% python3 -q
>>> import numpy as np
>>> np.set_printoptions(suppress=True, linewidth=100)
>>> K = np.array([[4, 4, 2],
...     [4, 4, 5],
...     [6, 5, 7],
...     [7, 10, 9],
...     [12, 14, 13],
...     [12, 17, 15],
...     [14, 20, 17],
...     [18, 20, 19],
...     [21, 22, 20],
...     [26, 24, 23]])
>>> D = np.linalg.norm(K[:, None] - K[None], axis=-1)
>>> D[:5, :5].round(2)
array([[ 0.  ,  3.  ,  5.48,  9.7 , 16.88],
       [ 3.  ,  0.  ,  3.  ,  7.81, 15.1 ],
       [ 5.48,  3.  ,  0.  ,  5.48, 12.37],
       [ 9.7 ,  7.81,  5.48,  0.  ,  7.55],
       [16.88, 15.1 , 12.37,  7.55,  0.  ]])
>>> np.flatnonzero(D[8] < D.mean() / 2)
array([7, 8, 9])
>>> D.mean(axis=1).argmax()
np.int64(9)
>>> D[8].round(2)
array([30.61, 28.95, 26.13, 21.47, 13.93, 11.45,  7.87,  3.74,  0.  ,  6.16])
>>> J = np.load("a.npy")
>>> J.round(2)
array([[-0.91,  0.  ,  0.41],
       [ 0.37, -0.45,  0.82],
       [ 0.18,  0.89,  0.41]])
>>> round(J[2] @ J[0], 2)
np.float64(0.0)
>>> round(np.linalg.norm(J, 1), 2), round(np.linalg.norm(J, np.inf), 2)
(np.float64(1.63), np.float64(1.63))
>>> round(np.linalg.norm(J) ** 2 / np.linalg.norm(J, 2) ** 2, 2)
np.float64(3.0)
>>> round(np.linalg.norm(J[2], 1), 2), np.round(np.linalg.norm(J[2], np.inf), 2)
(np.float64(1.49), np.float64(0.89))
>>> sv = 3 * 0.2 ** np.arange(3)
>>> rng = np.random.default_rng(7453)
>>> A = rng.normal(size=(27, 3)) * rng.permutation(sv)
>>> A.round(2) + 0
array([[ 0.66, -0.01,  2.11],
       [ 0.65, -0.14, -1.  ],
       [ 0.38, -0.05, -0.04],
       [ 0.19,  0.06,  2.29],
       [-0.02, -0.08, -2.29],
       [ 0.44,  0.07, -2.45],
       [-0.1 , -0.17, -6.31],
       [ 0.61,  0.1 ,  0.82],
       [-0.42,  0.01,  0.75],
       [-0.61, -0.01, -2.08],
       [ 0.08, -0.07, -3.38],
       [ 0.51,  0.07,  7.84],
       [ 0.54, -0.07, -3.24],
       [ 0.35,  0.08, -1.96],
       [ 0.09,  0.  ,  1.37],
       [-0.26,  0.19,  0.57],
       [-0.21, -0.08, -0.4 ],
       [-0.6 ,  0.04,  0.49],
       [ 0.68, -0.27,  0.52],
       [ 0.71,  0.03, -2.6 ],
       [ 0.02,  0.08,  2.29],
       [ 0.  , -0.06,  4.72],
       [-0.06, -0.02,  2.24],
       [ 1.02,  0.02, -2.78],
       [ 0.28, -0.04, -0.68],
       [ 0.29, -0.07,  2.61],
       [ 0.41,  0.01, -2.34]])
>>> # column 2 dominates
>>> G = np.cov(A, rowvar=False)
>>> np.round(A.std(axis=0), 2)
array([0.41, 0.09, 2.83])
>>> np.round(np.polyfit(A[:, 0], A[:, 2], 1), 2)
array([-0.21, -0.06])
>>> G.round(2) + 0
array([[ 0.17,  0.  , -0.04],
       [ 0.  ,  0.01,  0.07],
       [-0.04,  0.07,  8.34]])
